$ ipython --no-banner

In [1]: import numpy as np

In [2]: np.set_printoptions(suppress=True, linewidth=160)

In [3]: data = np.array([[25, -10, 5, 25], [-10, 4, -2, -10], [5, -2, 1, 5], [25, -10, 5, 25]])

In [4]: other = data / np.linalg.norm(data, axis=1, keepdims=True)

In [5]: gram = other @ other.T

In [6]: np.argwhere(np.triu(np.abs(gram) > 0.95, 1))
Out[6]: 
array([[0, 1],
       [0, 2],
       [0, 3],
       [1, 2],
       [1, 3],
       [2, 3]])

In [7]: gram.round(2)
Out[7]: 
array([[ 1., -1.,  1.,  1.],
       [-1.,  1., -1., -1.],
       [ 1., -1.,  1.,  1.],
       [ 1., -1.,  1.,  1.]])

In [8]: (gram - 2 * np.eye(4)).round(6).argmax(axis=1)
Out[8]: array([2, 0, 0, 0])

In [9]: rng = np.random.default_rng(340)

In [10]: labels = rng.permutation(4)

In [11]: labels
Out[11]: array([0, 2, 3, 1])

In [12]: other = data[labels][:, labels]

In [13]: np.diag(other)
Out[13]: array([25,  1, 25,  4])

In [14]: round(np.linalg.det(other), 2), round(float(np.linalg.det(data[labels])), 2)
Out[14]: (np.float64(0.0), 0.0)

In [15]: other
Out[15]: 
array([[ 25,   5,  25, -10],
       [  5,   1,   5,  -2],
       [ 25,   5,  25, -10],
       [-10,  -2, -10,   4]])

In [16]: np.allclose(other, data)
Out[16]: False

In [17]: rank = np.linalg.matrix_rank(data)

In [18]: rank
Out[18]: np.int64(1)

In [19]: null = np.linalg.svd(data)[2][rank:].T

In [20]: [int(np.linalg.matrix_rank(data[:, :j + 1])) for j in range(4)]
Out[20]: [1, 1, 1, 1]

In [21]: Uu, sigma, Vh = np.linalg.svd(data)

In [22]: evecs = Vh[:(sigma > 1e-8).sum()]

In [23]: x0 = data[0] + -2 * data[2] + rng.integers(2) * np.eye(4)[1]

In [24]: x0
Out[24]: array([15., -5.,  3., 15.])

In [25]: np.allclose(evecs.T @ evecs @ x0, x0)
Out[25]: False

In [26]: np.round(np.diag(evecs.T @ evecs), 2)
Out[26]: array([0.45, 0.07, 0.02, 0.45])

In [27]: np.linalg.matrix_rank(np.vstack([data, x0]))
Out[27]: np.int64(2)

In [28]: np.round(evecs.T @ evecs, 2)
Out[28]: 
array([[ 0.45, -0.18,  0.09,  0.45],
       [-0.18,  0.07, -0.04, -0.18],
       [ 0.09, -0.04,  0.02,  0.09],
       [ 0.45, -0.18,  0.09,  0.45]])

In [29]: P = np.triu(np.array([[0, 0, 5, -4], [-1, 5, 1, 3], [-1, 0, 2, 2], [-5, 0, -3, -5]]), 1) + np.eye(4)

In [30]: other = P @ data @ np.linalg.inv(P)

In [31]: np.trace(other), np.trace(data)
Out[31]: (np.float64(55.0), np.int64(55))

In [32]: np.linalg.matrix_rank(other)
Out[32]: np.int64(1)

In [33]: np.round(np.poly(other), 2) + 0
Out[33]: array([  1., -55.,   0.,   0.,   0.])

In [34]: P @ data - data @ P
Out[34]: 
array([[ -75.,   30., -130.,   45.],
       [  80.,  -32.,   62.,   32.],
       [  50.,  -20.,  -13.,   74.],
       [   0.,    0., -115.,  120.]])

In [35]: other = np.array([[4, 1], [1, 1], [3, 0]])

In [36]: cent = np.array([[-2, -1, 2], [3, 0, 0]])

In [37]: X = other @ cent + 0.02 * rng.normal(size=(3, 3))

In [38]: X.round(2)
Out[38]: 
array([[-5.01, -3.99,  7.98],
       [ 0.98, -1.03,  2.01],
       [-5.97, -3.03,  6.02]])

In [39]: Uu, sigma, Vh = np.linalg.svd(X)

In [40]: sigma.round(2)
Out[40]: array([13.62,  2.53,  0.02])

In [41]: np.argmax(sigma[:-1] / (sigma[1:] + 1e-6)) + 1
Out[41]: np.int64(2)

In [42]: other = Uu[:, :2] @ np.diag(sigma[:2]) @ Vh[:2]

In [43]: other.round(2)
Out[43]: 
array([[-5.01, -4.  ,  7.97],
       [ 0.98, -1.02,  2.02],
       [-5.97, -3.02,  6.03]])

In [44]: np.linalg.matrix_rank(X, rtol=0.05)
Out[44]: np.int64(2)

In [45]: round(float(np.linalg.norm(X - other, 2)), 2), np.round(sigma[2], 2)
Out[45]: (0.02, np.float64(0.02))

In [46]: np.round(np.linalg.norm(X - other) / np.linalg.norm(X), 2)
Out[46]: np.float64(0.0)

In [47]: np.unique(other.round(6), axis=0).shape
Out[47]: (3, 3)

In [48]: np.abs(np.diag(np.linalg.qr(other)[1])) > 1e-9
Out[48]: array([ True,  True, False])

In [49]: np.linalg.lstsq(other[:-1].T, other[-1])[2]
Out[49]: np.int32(2)

In [50]: np.round(other @ np.linalg.pinv(other) @ other, 2)
Out[50]: 
array([[-5.01, -4.  ,  7.97],
       [ 0.98, -1.02,  2.02],
       [-5.97, -3.02,  6.03]])

In [51]: np.round(np.linalg.eigvals(X).sum().real, 2)
Out[51]: np.float64(-0.01)

In [52]: round(np.linalg.det(2 * X), 2), np.round(np.linalg.det(X), 2)
Out[52]: (np.float64(-6.34), np.float64(-0.79))

In [53]: np.round(np.kron(np.eye(2, dtype=int), X), 2)
Out[53]: 
array([[-5.01, -3.99,  7.98, -0.  , -0.  ,  0.  ],
       [ 0.98, -1.03,  2.01,  0.  , -0.  ,  0.  ],
       [-5.97, -3.03,  6.02, -0.  , -0.  ,  0.  ],
       [-0.  , -0.  ,  0.  , -5.01, -3.99,  7.98],
       [ 0.  , -0.  ,  0.  ,  0.98, -1.03,  2.01],
       [-0.  , -0.  ,  0.  , -5.97, -3.03,  6.02]])

In [54]: np.round(np.linalg.det(X[::-1]), 2)
Out[54]: np.float64(0.79)

In [55]: np.round(np.linalg.eigvals(X), 2)
Out[55]: array([ 0.01+5.15j,  0.01-5.15j, -0.03+0.j  ])

In [56]: np.round(np.poly(X), 2)
Out[56]: array([ 1.  ,  0.01, 26.5 ,  0.79])

In [57]: P = np.triu(np.array([[8, 6, -6], [-8, 0, 7], [-3, 0, 2]]), 1) + np.eye(3)

In [58]: other = P @ X @ np.linalg.inv(P)

In [59]: np.round(np.poly(other), 2)
Out[59]: array([ 1.  ,  0.01, 26.5 ,  0.79])

In [60]: other.round(2)
Out[60]: 
array([[   36.72,  -212.29,  1690.3 ],
       [  -40.84,   222.76, -1760.18],
       [   -5.97,    32.81,  -259.5 ]])

In [61]: labels = rng.permutation(3)

In [62]: labels
Out[62]: array([2, 1, 0])

In [63]: other = X[labels][:, labels]

In [64]: np.allclose(other, X)
Out[64]: False

In [65]: np.round(np.trace(other), 2)
Out[65]: np.float64(-0.01)

In [66]: F = np.load("test13.npy")

In [67]: F
Out[67]: 
array([[ 2,  3,  4,  5,  6,  7],
       [ 8,  9, 10, 11, 12, 13],
       [14, 15, 16, 17, 18, 19]])

In [68]: other = F / np.sqrt((F ** 2).mean(axis=1, keepdims=True))

In [69]: F - F.mean(axis=1, keepdims=True)
Out[69]: 
array([[-2.5, -1.5, -0.5,  0.5,  1.5,  2.5],
       [-2.5, -1.5, -0.5,  0.5,  1.5,  2.5],
       [-2.5, -1.5, -0.5,  0.5,  1.5,  2.5]])

In [70]: np.linalg.matrix_rank(other) == np.linalg.matrix_rank(F)
Out[70]: np.True_

In [71]: Uu, sigma, Vh = np.linalg.svd(F)

In [72]: evecs = Vh[:(sigma > 1e-8).sum()]

In [73]: x0 = F[1] + 3 * F[2] + rng.integers(2) * np.eye(6)[0]

In [74]: x0
Out[74]: array([51., 54., 58., 62., 66., 70.])

In [75]: np.allclose(evecs.T @ evecs @ x0, x0)
Out[75]: False

In [76]: np.round(evecs.T @ evecs, 2)
Out[76]: 
array([[ 0.52,  0.38,  0.24,  0.1 , -0.05, -0.19],
       [ 0.38,  0.3 ,  0.21,  0.12,  0.04, -0.05],
       [ 0.24,  0.21,  0.18,  0.15,  0.12,  0.1 ],
       [ 0.1 ,  0.12,  0.15,  0.18,  0.21,  0.24],
       [-0.05,  0.04,  0.12,  0.21,  0.3 ,  0.38],
       [-0.19, -0.05,  0.1 ,  0.24,  0.38,  0.52]])

In [77]: np.round(np.diag(evecs.T @ evecs), 2)
Out[77]: array([0.52, 0.3 , 0.18, 0.18, 0.3 , 0.52])

In [78]: np.linalg.matrix_rank(np.vstack([F, x0]))
Out[78]: np.int64(3)

In [79]: J = np.array([[3.0, 1.0, 0.0, 0.0, 0.0, 0.0, 0.0],
    ...:     [2.0, 2.0, 1.0, 0.0, 0.0, 0.0, 0.0],
    ...:     [1.0, 3.0, 3.0, 0.0, 0.0, 0.0, 0.0],
    ...:     [0.0, 0.0, 0.0, 3.0, 3.0, -1.0, 3.0],
    ...:     [0.0, 0.0, 0.0, 2.0, -3.0, 0.0, 2.0],
    ...:     [0.0, 0.0, 0.0, 0.0, -2.0, 3.0, -2.0],
    ...:     [0.0, 0.0, 0.0, -3.0, 0.0, 0.0, -1.0]])

In [80]: other = J[0, 0] * J[1:] - np.outer(J[1:, 0], J[0])

In [81]: other
Out[81]: 
array([[ 0.,  4.,  3.,  0.,  0.,  0.,  0.],
       [ 0.,  8.,  9.,  0.,  0.,  0.,  0.],
       [ 0.,  0.,  0.,  9.,  9., -3.,  9.],
       [ 0.,  0.,  0.,  6., -9.,  0.,  6.],
       [ 0.,  0.,  0.,  0., -6.,  9., -6.],
       [ 0.,  0.,  0., -9.,  0.,  0., -3.]])

In [82]: np.round(J[:, 0] / J[0, 0], 2)
Out[82]: array([1.  , 0.67, 0.33, 0.  , 0.  , 0.  , 0.  ])

In [83]: np.linalg.matrix_rank(other), np.linalg.matrix_rank(J)
Out[83]: (np.int64(6), np.int64(7))
